% python3 -q
>>> import numpy as np
>>> np.set_printoptions(precision=2, suppress=True, linewidth=140)
>>> rd = lambda a: np.round(a, 2) + 0
>>> arr = np.load("w.npy")
>>> arr
array([[ 0.05, 12.03, 11.99],
       [-0.03, 13.01, 14.96],
       [-0.02,  7.04,  9.04],
       [ 0.01,  7.02, 14.97]])
>>> rng = np.random.default_rng(7761)
>>> labels = rng.permutation(3)
>>> out = arr[:, labels] * rng.choice([-1, 1], 3)
>>> out
array([[ 11.99,  -0.05, -12.03],
       [ 14.96,   0.03, -13.01],
       [  9.04,   0.02,  -7.04],
       [ 14.97,  -0.01,  -7.02]])
>>> Uu, _, Vh = np.linalg.svd(arr.T @ out)
>>> rd(Uu @ Vh)
array([[ 0., -1.,  0.],
       [ 0.,  0., -1.],
       [ 1.,  0.,  0.]])
>>> x0 = np.array([-2, -2, 1])
>>> h1 = np.maximum(out @ x0, 0)
>>> np.maximum(out @ (3 * x0), 0)
array([0., 0., 0., 0.])
>>> np.tanh(out @ x0)
array([-1., -1., -1., -1.])
>>> out.T @ h1
array([0., 0., 0.])
>>> rd(np.maximum(out @ x0, 0) - np.maximum(-out @ x0, 0))
array([-35.91, -42.99, -25.16, -36.94])
>>> np.flatnonzero(h1 > 1e-9)
array([], dtype=int64)
>>> out = np.array([[0, 3], [2, 1]])
>>> basis = np.kron(out, arr)
>>> np.linalg.matrix_rank(basis)
np.int64(6)
>>> J = np.array([[-0.74, -0.24, -0.44], [3.09, 0.02, 1.88], [0.45, -0.14, 0.28]])
>>> out = J / np.sqrt((J ** 2).mean(axis=1, keepdims=True))
>>> rd(out[0])
array([-1.43, -0.47, -0.85])
>>> np.linalg.matrix_rank(out) == np.linalg.matrix_rank(J)
np.True_
>>> np.linalg.matrix_rank(J - J.mean(axis=1, keepdims=True))
np.int64(2)
>>> rd(J - J.mean(axis=1, keepdims=True))
array([[-0.27,  0.23,  0.03],
       [ 1.43, -1.64,  0.22],
       [ 0.25, -0.34,  0.08]])
>>> np.unique(J.round(6), axis=0).shape
(3, 3)
>>> np.abs(np.diag(np.linalg.qr(J)[1])) > 1e-9
array([ True,  True, False])
>>> np.linalg.lstsq(J[:-1].T, J[-1])[2]
np.int32(2)
>>> np.allclose(J[:-1].T @ np.linalg.lstsq(J[:-1].T, J[-1])[0], J[-1])
True
>>> rd(np.einsum("ii->", J))
np.float64(-0.44)
>>> rd(np.linalg.eigvals(J).sum().real)
np.float64(-0.44)
>>> rd(np.linalg.det(J[::-1]))
np.float64(0.0)
>>> rd(np.poly(J))
array([1.  , 0.44, 0.99, 0.  ])
>>> rd(np.linalg.det(2 * J)), rd(np.linalg.det(J))
(np.float64(0.0), np.float64(0.0))
>>> r = np.linalg.matrix_rank(J)
>>> r
np.int64(2)
>>> ns = np.linalg.svd(J)[2][r:].T
>>> rd(ns[:, 0] / ns[np.abs(ns[:, 0]).round(6).argmax(), 0])
array([-0.61,  0.04,  1.  ])
>>> rd(ns @ ns.T)
array([[ 0.27, -0.02, -0.44],
       [-0.02,  0.  ,  0.03],
       [-0.44,  0.03,  0.73]])
>>> t3 = np.stack([J, -1 * J, J[::-1]])
>>> rd(np.linalg.det(t3))
array([0., 0., 0.])
>>> t3.sum(axis=0)
array([[ 0.45, -0.14,  0.28],
       [ 3.09,  0.02,  1.88],
       [-0.74, -0.24, -0.44]])
>>> np.linalg.matrix_rank(t3)
array([2, 2, 2])
>>> rd(np.einsum("bij,cij->bc", t3, t3))
array([[ 14.18, -14.18,  12.24],
       [-14.18,  14.18, -12.24],
       [ 12.24, -12.24,  14.18]])
>>> E = np.load("layer4.npy")
>>> E
array([[-0.2, -0.1, -0.6, -0.4],
       [ 0.4, -0.1, -1.4,  0.4],
       [ 1.9,  0.2, -1.6,  0.4],
       [ 1.4,  0.8,  0. ,  0.5]])
>>> out = np.linalg.inv(E)
>>> rd(np.linalg.det(E) * out)
array([[ 0.28,  0.56, -0.6 ,  0.26],
       [-1.12, -0.5 ,  0.86, -1.18],
       [ 0.45,  0.41, -0.15,  0.14],
       [ 1.  , -0.78,  0.3 , -0.05]])
>>> rd(np.linalg.slogdet(E)[0])
np.float64(-1.0)
>>> rd(np.linalg.cond(E))
np.float64(10.72)
>>> rd(np.linalg.inv(out))
array([[-0.2, -0.1, -0.6, -0.4],
       [ 0.4, -0.1, -1.4,  0.4],
       [ 1.9,  0.2, -1.6,  0.4],
       [ 1.4,  0.8,  0. ,  0.5]])
>>> (np.abs(out) > 1e-9).astype(int)
array([[1, 1, 1, 1],
       [1, 1, 1, 1],
       [1, 1, 1, 1],
       [1, 1, 1, 1]])
>>> out = E / np.sqrt((E ** 2).mean(axis=1, keepdims=True))
>>> np.linalg.matrix_rank(out) == np.linalg.matrix_rank(E)
np.True_
>>> rd(np.linalg.norm(out, axis=1))
array([2., 2., 2., 2.])
>>> rd(out[0])
array([-0.53, -0.26, -1.59, -1.06])
>>> rd(E - E.mean(axis=1, keepdims=True))
array([[ 0.12,  0.22, -0.27, -0.08],
       [ 0.57,  0.07, -1.22,  0.57],
       [ 1.67, -0.02, -1.83,  0.18],
       [ 0.72,  0.12, -0.68, -0.18]])
>>> u = np.array([3, 1, 2, 0])
>>> out = E + np.outer(u, np.eye(4)[1])
>>> np.linalg.matrix_rank(out - E)
np.int64(1)
>>> rd(np.linalg.det(out) / np.linalg.det(E)), rd(1 + np.linalg.solve(E, u)[1])
(np.float64(4.51), np.float64(4.51))
>>> out
array([[-0.2,  2.9, -0.6, -0.4],
       [ 0.4,  0.9, -1.4,  0.4],
       [ 1.9,  2.2, -1.6,  0.4],
       [ 1.4,  0.8,  0. ,  0.5]])
>>> [round(float(x), 2) for x in np.linalg.svd(J, compute_uv=False)[:3]]
[3.76, 0.27, 0.0]
>>> np.linalg.cond(J) > 100
np.True_
>>> mat = np.load("dump.npy")
>>> rd(mat)
array([[-9.56,  1.26, -2.66],
       [-9.29, -2.75, -2.47],
       [-4.52, -8.87, -0.97],
       [-9.26,  2.71, -2.63],
       [-2.17, -9.76, -0.3 ],
       [ 9.58,  1.22,  2.6 ],
       [-9.64, -0.13, -2.65],
       [-6.54,  7.29, -2.02],
       [-5.6 , -8.18, -1.29],
       [ 1.55,  9.88,  0.12],
       [ 2.52, -9.63,  0.99],
       [ 0.99,  9.95, -0.03],
       [ 6.17,  7.73,  1.46]])
>>> np.count_nonzero(mat)
np.int64(39)
>>> Uu, sig, Vh = np.linalg.svd(mat)
>>> evecs = Vh[:(sig > 1e-8).sum()]
>>> x0 = mat[4] + -3 * mat[1] + rng.integers(2) * np.eye(3)[1]
>>> rd(x0)
array([25.71, -1.51,  7.11])
>>> np.linalg.matrix_rank(np.vstack([mat, x0]))
np.int64(2)
>>> np.allclose(evecs.T @ evecs @ x0, x0)
True
>>> rd(evecs.T @ evecs)
array([[ 0.93,  0.01,  0.26],
       [ 0.01,  1.  , -0.03],
       [ 0.26, -0.03,  0.07]])
>>> Uu, sig, Vh = np.linalg.svd(mat)
>>> np.argmax(sig[:-1] / (sig[1:] + 1e-6)) + 1
np.int64(2)
>>> rd(sig)
array([27.54, 23.27,  0.  ])
>>> out = Uu[:, :2] @ np.diag(sig[:2]) @ Vh[:2]
>>> rd(out)
array([[-9.56,  1.26, -2.66],
       [-9.29, -2.75, -2.47],
       [-4.52, -8.87, -0.97],
       [-9.26,  2.71, -2.63],
       [-2.17, -9.76, -0.3 ],
       [ 9.58,  1.22,  2.6 ],
       [-9.64, -0.13, -2.65],
       [-6.54,  7.29, -2.02],
       [-5.6 , -8.18, -1.29],
       [ 1.55,  9.88,  0.12],
       [ 2.52, -9.63,  0.99],
       [ 0.99,  9.95, -0.03],
       [ 6.17,  7.73,  1.46]])
>>> rd(np.linalg.norm(mat - out, 2)), rd(sig[2])
(np.float64(0.0), np.float64(0.0))
>>> rd(np.linalg.norm(mat - out) / np.linalg.norm(mat))
np.float64(0.0)
>>> feats = np.array([[-3, -3, -3, -3],
...     [-3, -6, -6, -6],
...     [-3, -6, -9, -9],
...     [-3, -6, -9, -12]])
>>> labels = rng.permutation(4)
>>> out = feats[:, labels] * rng.choice([-1, 1], 4)
>>> out
array([[-3,  3,  3,  3],
       [-6,  3,  6,  6],
       [-6,  3,  9,  9],
       [-6,  3,  9, 12]])
>>> Uu, _, Vh = np.linalg.svd(feats.T @ out)
>>> labels
array([1, 0, 2, 3])
>>> rd(np.linalg.lstsq(feats, out)[0])
array([[ 0., -1.,  0.,  0.],
       [ 1.,  0.,  0.,  0.],
       [ 0.,  0., -1.,  0.],
       [ 0.,  0.,  0., -1.]])
>>> rd(Uu @ Vh)
array([[ 0., -1.,  0.,  0.],
       [ 1.,  0.,  0.,  0.],
       [ 0.,  0., -1.,  0.],
       [ 0.,  0.,  0., -1.]])
